$ python3 -q
>>> import numpy as np
>>> import numpy.linalg as la
>>> np.set_printoptions(precision=4, suppress=True, linewidth=120, legacy="1.25")
>>> rnd = lambda a: np.round(a, 4) + 0
>>> W0 = np.loadtxt("data.csv", delimiter=",")
>>> print(W0)
[[ 2.  2.  2.  2.  2.]
 [ 2.  4.  4.  4.  4.]
 [ 2.  4.  6.  6.  6.]
 [ 2.  4.  6.  8.  8.]
 [ 2.  4.  6.  8. 10.]]
>>> x = np.array([-1, -2, -2, -4, 0])
>>> y = W0 @ x
>>> print(y)
[-18. -34. -46. -54. -54.]
>>> print(rnd(la.solve(W0, y)))
[-1. -2. -2. -4.  0.]
>>> print(rnd(la.solve(W0, -2 * y)))
[2. 4. 4. 8. 0.]
>>> print(rnd(la.solve(W0, W0[:, 4])))
[0. 0. 0. 0. 1.]
>>> print(rnd(la.norm(W0[2] - W0[3])))
2.8284
>>> print(rnd(la.norm(W0, axis=1)))
[ 4.4721  8.2462 11.3137 13.5647 14.8324]
>>> print(rnd(la.norm(W0, 1)), rnd(la.norm(W0, np.inf)))
30.0 30.0
>>> print(la.norm(W0, axis=1).argmax())
4
>>> J = np.loadtxt("a.csv", delimiter=",")
>>> print(J)
[[-1.  1.  0. -1.]
 [-3.  3.  0. -3.]
 [-3.  3.  0. -3.]
 [-1.  1.  0. -1.]
 [-1.  1.  0. -1.]]
>>> Uu, sig, vt = la.svd(J)
>>> vecs = vt[:(sig > 1e-8).sum()]
>>> rng = np.random.default_rng(727606)
>>> x = J[4] + 2 * J[3] + rng.integers(2) * np.eye(4)[1]
>>> print(x)
[-3.  4.  0. -3.]
>>> print(rnd(la.norm(x - vecs.T @ vecs @ x)))
0.8165
>>> print(la.cond(J) > 100)
True
>>> t = np.deg2rad(60)
>>> F = np.eye(10)
>>> F[np.ix_([3, 9], [3, 9])] = [[np.cos(t), -np.sin(t)], [np.sin(t), np.cos(t)]]
>>> print(rnd(F))
[[ 1.     0.     0.     0.     0.     0.     0.     0.     0.     0.   ]
 [ 0.     1.     0.     0.     0.     0.     0.     0.     0.     0.   ]
 [ 0.     0.     1.     0.     0.     0.     0.     0.     0.     0.   ]
 [ 0.     0.     0.     0.5    0.     0.     0.     0.     0.    -0.866]
 [ 0.     0.     0.     0.     1.     0.     0.     0.     0.     0.   ]
 [ 0.     0.     0.     0.     0.     1.     0.     0.     0.     0.   ]
 [ 0.     0.     0.     0.     0.     0.     1.     0.     0.     0.   ]
 [ 0.     0.     0.     0.     0.     0.     0.     1.     0.     0.   ]
 [ 0.     0.     0.     0.     0.     0.     0.     0.     1.     0.   ]
 [ 0.     0.     0.     0.866  0.     0.     0.     0.     0.     0.5  ]]
>>> z = rng.permutation(10)
>>> print(z)
[9 8 3 5 0 4 7 6 2 1]
>>> out = F[z][:, z]
>>> print(rnd(la.det(out)), rnd(la.det(F[z])))
1.0 1.0
>>> print(np.trace(out))
9.0
>>> print(rnd(out))
[[ 0.5    0.     0.866  0.     0.     0.     0.     0.     0.     0.   ]
 [ 0.     1.     0.     0.     0.     0.     0.     0.     0.     0.   ]
 [-0.866  0.     0.5    0.     0.     0.     0.     0.     0.     0.   ]
 [ 0.     0.     0.     1.     0.     0.     0.     0.     0.     0.   ]
 [ 0.     0.     0.     0.     1.     0.     0.     0.     0.     0.   ]
 [ 0.     0.     0.     0.     0.     1.     0.     0.     0.     0.   ]
 [ 0.     0.     0.     0.     0.     0.     1.     0.     0.     0.   ]
 [ 0.     0.     0.     0.     0.     0.     0.     1.     0.     0.   ]
 [ 0.     0.     0.     0.     0.     0.     0.     0.     1.     0.   ]
 [ 0.     0.     0.     0.     0.     0.     0.     0.     0.     1.   ]]
>>> print(rnd(la.norm(F, axis=0)))
[1. 1. 1. 1. 1. 1. 1. 1. 1. 1.]
>>> print(rnd(F @ F.T))
[[1. 0. 0. 0. 0. 0. 0. 0. 0. 0.]
 [0. 1. 0. 0. 0. 0. 0. 0. 0. 0.]
 [0. 0. 1. 0. 0. 0. 0. 0. 0. 0.]
 [0. 0. 0. 1. 0. 0. 0. 0. 0. 0.]
 [0. 0. 0. 0. 1. 0. 0. 0. 0. 0.]
 [0. 0. 0. 0. 0. 1. 0. 0. 0. 0.]
 [0. 0. 0. 0. 0. 0. 1. 0. 0. 0.]
 [0. 0. 0. 0. 0. 0. 0. 1. 0. 0.]
 [0. 0. 0. 0. 0. 0. 0. 0. 1. 0.]
 [0. 0. 0. 0. 0. 0. 0. 0. 0. 1.]]
>>> print(rnd(F.T @ F))
[[1. 0. 0. 0. 0. 0. 0. 0. 0. 0.]
 [0. 1. 0. 0. 0. 0. 0. 0. 0. 0.]
 [0. 0. 1. 0. 0. 0. 0. 0. 0. 0.]
 [0. 0. 0. 1. 0. 0. 0. 0. 0. 0.]
 [0. 0. 0. 0. 1. 0. 0. 0. 0. 0.]
 [0. 0. 0. 0. 0. 1. 0. 0. 0. 0.]
 [0. 0. 0. 0. 0. 0. 1. 0. 0. 0.]
 [0. 0. 0. 0. 0. 0. 0. 1. 0. 0.]
 [0. 0. 0. 0. 0. 0. 0. 0. 1. 0.]
 [0. 0. 0. 0. 0. 0. 0. 0. 0. 1.]]
>>> print(np.allclose(F @ F.T, F.T @ F))
True
>>> print(rnd(la.det(F)))
1.0
>>> print(rnd(F @ F))
[[ 1.     0.     0.     0.     0.     0.     0.     0.     0.     0.   ]
 [ 0.     1.     0.     0.     0.     0.     0.     0.     0.     0.   ]
 [ 0.     0.     1.     0.     0.     0.     0.     0.     0.     0.   ]
 [ 0.     0.     0.    -0.5    0.     0.     0.     0.     0.    -0.866]
 [ 0.     0.     0.     0.     1.     0.     0.     0.     0.     0.   ]
 [ 0.     0.     0.     0.     0.     1.     0.     0.     0.     0.   ]
 [ 0.     0.     0.     0.     0.     0.     1.     0.     0.     0.   ]
 [ 0.     0.     0.     0.     0.     0.     0.     1.     0.     0.   ]
 [ 0.     0.     0.     0.     0.     0.     0.     0.     1.     0.   ]
 [ 0.     0.     0.     0.866  0.     0.     0.     0.     0.    -0.5  ]]
>>> print(np.trace(F))
9.0
>>> print(rnd((F + F.T) / 2))
[[1.  0.  0.  0.  0.  0.  0.  0.  0.  0. ]
 [0.  1.  0.  0.  0.  0.  0.  0.  0.  0. ]
 [0.  0.  1.  0.  0.  0.  0.  0.  0.  0. ]
 [0.  0.  0.  0.5 0.  0.  0.  0.  0.  0. ]
 [0.  0.  0.  0.  1.  0.  0.  0.  0.  0. ]
 [0.  0.  0.  0.  0.  1.  0.  0.  0.  0. ]
 [0.  0.  0.  0.  0.  0.  1.  0.  0.  0. ]
 [0.  0.  0.  0.  0.  0.  0.  1.  0.  0. ]
 [0.  0.  0.  0.  0.  0.  0.  0.  1.  0. ]
 [0.  0.  0.  0.  0.  0.  0.  0.  0.  0.5]]
>>> print(rnd((F - F.T) / 2))
[[ 0.     0.     0.     0.     0.     0.     0.     0.     0.     0.   ]
 [ 0.     0.     0.     0.     0.     0.     0.     0.     0.     0.   ]
 [ 0.     0.     0.     0.     0.     0.     0.     0.     0.     0.   ]
 [ 0.     0.     0.     0.     0.     0.     0.     0.     0.    -0.866]
 [ 0.     0.     0.     0.     0.     0.     0.     0.     0.     0.   ]
 [ 0.     0.     0.     0.     0.     0.     0.     0.     0.     0.   ]
 [ 0.     0.     0.     0.     0.     0.     0.     0.     0.     0.   ]
 [ 0.     0.     0.     0.     0.     0.     0.     0.     0.     0.   ]
 [ 0.     0.     0.     0.     0.     0.     0.     0.     0.     0.   ]
 [ 0.     0.     0.     0.866  0.     0.     0.     0.     0.     0.   ]]
>>> f = np.array([1, 1, 2, 0, 0, 2, 2, 2, 1, 1])
>>> out = F + np.outer(f, np.eye(10)[5])
>>> print(la.matrix_rank(out - F))
1
>>> print(np.flatnonzero(la.matrix_power((F != 0) + (F.T != 0) + np.eye(10), 10)[2]))
[2]
>>> print(rnd(la.det(F)))
1.0
>>> print(rnd(F @ F))
[[ 1.     0.     0.     0.     0.     0.     0.     0.     0.     0.   ]
 [ 0.     1.     0.     0.     0.     0.     0.     0.     0.     0.   ]
 [ 0.     0.     1.     0.     0.     0.     0.     0.     0.     0.   ]
 [ 0.     0.     0.    -0.5    0.     0.     0.     0.     0.    -0.866]
 [ 0.     0.     0.     0.     1.     0.     0.     0.     0.     0.   ]
 [ 0.     0.     0.     0.     0.     1.     0.     0.     0.     0.   ]
 [ 0.     0.     0.     0.     0.     0.     1.     0.     0.     0.   ]
 [ 0.     0.     0.     0.     0.     0.     0.     1.     0.     0.   ]
 [ 0.     0.     0.     0.     0.     0.     0.     0.     1.     0.   ]
 [ 0.     0.     0.     0.866  0.     0.     0.     0.     0.    -0.5  ]]
>>> K = np.loadtxt("block6.csv", delimiter=",")
>>> print(K)
[[ 1.  0.  0.  0.]
 [-1. -2.  0.  0.]
 [-1. -2.  2.  0.]
 [ 0. -1.  1.  1.]]
>>> out = la.inv(K)
>>> print(rnd(la.det(K) * la.det(out)))
1.0
>>> print(np.allclose(out, K.T))
False
>>> print((np.abs(out) > 1e-9).astype(int))
[[1 0 0 0]
 [1 1 0 0]
 [0 1 1 0]
 [1 0 1 1]]
>>> print([int(la.matrix_rank(la.matrix_power(K, p))) for p in range(1, 5)])
[4, 4, 4, 4]
>>> print(la.matrix_rank(K - K[0, 0] * np.eye(4)))
3
>>> f, r1 = K[3], K[2]
>>> print(f @ r1)
4.0
>>> print(f @ f)
3.0
>>> pr = (f @ r1) / (f @ f) * f
>>> print(la.matrix_rank(np.outer(f, r1)))
1
>>> print(rnd(r1 - pr))
[-1.     -0.6667  0.6667 -1.3333]
>>> print(rnd(pr))
[ 0.     -1.3333  1.3333  1.3333]
>>> print(rnd((r1 - pr) @ f))
0.0
>>> print(np.outer(f, r1))
[[-0. -0.  0.  0.]
 [ 1.  2. -2. -0.]
 [-1. -2.  2.  0.]
 [-1. -2.  2.  0.]]
>>> x = np.array([2, 0, 0, 1])
>>> y = K @ x
>>> coef, lr = np.zeros(4), 1 / la.norm(K, 2) ** 2
>>> for i in range(5):
...     coef -= lr * K.T @ (K @ coef - y)
...     if i % 1 == 0: print(i, round(la.norm(K @ coef - y), 4))
... 
0 2.3547
1 2.0643
2 1.8179
3 1.6086
4 1.4301
>>> print(rnd(coef))
[0.9675 0.4503 0.0508 0.447 ]
>>> q = K.astype(float).copy()
>>> for j in range(4):
...     q[:, j] -= q[:, :j] @ (q[:, :j].T @ q[:, j])
...     q[:, j] /= la.norm(q[:, j])
... 
>>> print(rnd(q.T @ q))
[[1. 0. 0. 0.]
 [0. 1. 0. 0.]
 [0. 0. 1. 0.]
 [0. 0. 0. 1.]]
>>> mat = np.load("arr.npy")
>>> print(mat)
[[-5 -1 -4]
 [ 0 -5 -2]
 [ 0  0  1]]
>>> rk = la.matrix_rank(J)
>>> print(rk)
1
>>> null = la.svd(J)[2][rk:].T
>>> print(null.shape)
(4, 3)
>>> print(rnd(null @ null.T))
[[ 0.6667  0.3333  0.     -0.3333]
 [ 0.3333  0.6667  0.      0.3333]
 [ 0.      0.      1.      0.    ]
 [-0.3333  0.3333  0.      0.6667]]
>>> print(rnd(J @ null))
[[0. 0. 0.]
 [0. 0. 0.]
 [0. 0. 0.]
 [0. 0. 0.]
 [0. 0. 0.]]
>>> print(np.allclose(J @ null, 0))
True
